% python3 -q
>>> import numpy as np
>>> np.set_printoptions(suppress=True, linewidth=120)
>>> tidy = lambda a: np.round(a, 2) + 0
>>> arr = np.load("block19.npy")
>>> arr
array([[ -2,   0,   1,   2,  -2],
       [  0,  -2,   2,   1,  -2],
       [ -2,  -2,   2,   3,   0],
       [  0,  -1,   2,   4,   1],
       [  1,  -1,   0,   4,   2],
       [  3,  -2,   1,   4,   3],
       [  4,  -1,   2,   6,   4],
       [  2,   1,   4,   6,   3],
       [  1,   3,   2,   6,   2],
       [  0,   4,   3,   8,   3],
       [  2,   3,   2,   7,   2],
       [  4,   5,   1,   8,   4],
       [  2,   3,   1,   9,   2],
       [  1,   5,   3,  10,   2],
       [  0,   3,   5,   9,   4],
       [ -2,   2,   4,   7,   5],
       [ -4,   3,   2,   5,   7],
       [ -2,   5,   2,   5,   9],
       [ -4,   7,   1,   5,  11],
       [ -4,   9,   2,   7,  11],
       [ -5,  11,   4,   7,   9],
       [ -7,  13,   5,   5,   8],
       [ -9,  14,   4,   6,   7],
       [ -8,  14,   3,   6,   9],
       [-10,  12,   3,   6,   8]])
>>> C2 = np.cov(arr, rowvar=False)
>>> tidy(np.corrcoef(arr.T))
array([[ 1.  , -0.79, -0.43,  0.13, -0.62],
       [-0.79,  1.  ,  0.49,  0.35,  0.76],
       [-0.43,  0.49,  1.  ,  0.35,  0.29],
       [ 0.13,  0.35,  0.35,  1.  ,  0.29],
       [-0.62,  0.76,  0.29,  0.29,  1.  ]])
>>> tidy(np.corrcoef(arr[:, 0], arr[:, 2])[0, 1])
np.float64(-0.43)
>>> np.argsort(-arr.std(axis=0).round(6), kind="stable")
array([1, 0, 4, 3, 2])
>>> w1 = np.array([[0, 1, 0, 0], [1, 0, 2, 2], [0, 0, 2, 2], [1, 0, 2, 1], [0, 2, 2, 2]])
>>> c = np.array([1, 1, -1, 2])
>>> H = np.maximum(arr @ w1 + c, 0)
>>> H
array([[ 3,  0,  1,  2],
       [ 0,  0,  0,  0],
       [ 2,  0,  5,  5],
       [ 4,  3, 11, 10],
       [ 4,  6,  9,  8],
       [ 3, 10, 11, 10],
       [ 6, 13, 21, 18],
       [ 8,  9, 27, 24],
       [10,  6, 25, 22],
       [13,  7, 35, 30],
       [11,  7, 27, 23],
       [14, 13, 35, 30],
       [13,  7, 29, 23],
       [16,  6, 39, 32],
       [13,  9, 41, 35],
       [10,  9, 35, 31],
       [ 9, 11, 33, 31],
       [11, 17, 41, 39],
       [13, 19, 47, 45],
       [17, 19, 57, 53],
       [19, 14, 61, 57],
       [19, 10, 61, 59],
       [21,  6, 61, 58],
       [21, 11, 63, 60],
       [19,  7, 57, 54]])
>>> (H > 0).astype(int)
array([[1, 0, 1, 1],
       [0, 0, 0, 0],
       [1, 0, 1, 1],
       [1, 1, 1, 1],
       [1, 1, 1, 1],
       [1, 1, 1, 1],
       [1, 1, 1, 1],
       [1, 1, 1, 1],
       [1, 1, 1, 1],
       [1, 1, 1, 1],
       [1, 1, 1, 1],
       [1, 1, 1, 1],
       [1, 1, 1, 1],
       [1, 1, 1, 1],
       [1, 1, 1, 1],
       [1, 1, 1, 1],
       [1, 1, 1, 1],
       [1, 1, 1, 1],
       [1, 1, 1, 1],
       [1, 1, 1, 1],
       [1, 1, 1, 1],
       [1, 1, 1, 1],
       [1, 1, 1, 1],
       [1, 1, 1, 1],
       [1, 1, 1, 1]])
>>> (H > 0).mean(axis=0)
array([0.96, 0.88, 0.96, 0.96])
>>> cent = np.array([[-2, 0, -1], [-1, 3, 0], [0, -1, 2], [-3, -3, 3]])
>>> H @ cent
array([[ -12,   -7,    5],
       [   0,    0,    0],
       [ -19,  -20,   23],
       [ -41,  -32,   48],
       [ -38,  -15,   38],
       [ -46,  -11,   49],
       [ -79,  -36,   90],
       [ -97,  -72,  118],
       [ -92,  -73,  106],
       [-123, -104,  147],
       [ -98,  -75,  112],
       [-131,  -86,  146],
       [-102,  -77,  114],
       [-134, -117,  158],
       [-140, -119,  174],
       [-122, -101,  153],
       [-122,  -93,  150],
       [-156, -107,  188],
       [-180, -125,  216],
       [-212, -159,  256],
       [-223, -190,  274],
       [-225, -208,  280],
       [-222, -217,  275],
       [-233, -210,  285],
       [-207, -198,  257]])
>>> (H @ cent).round(6).argmax(axis=1)
array([2, 0, 2, 2, 2, 2, 2, 2, 2, 2, 2, 2, 2, 2, 2, 2, 2, 2, 2, 2, 2, 2, 2, 2, 2])
>>> w1 @ cent
array([[-1,  3,  0],
       [-8, -8,  9],
       [-6, -8, 10],
       [-5, -5,  6],
       [-8, -2, 10]])
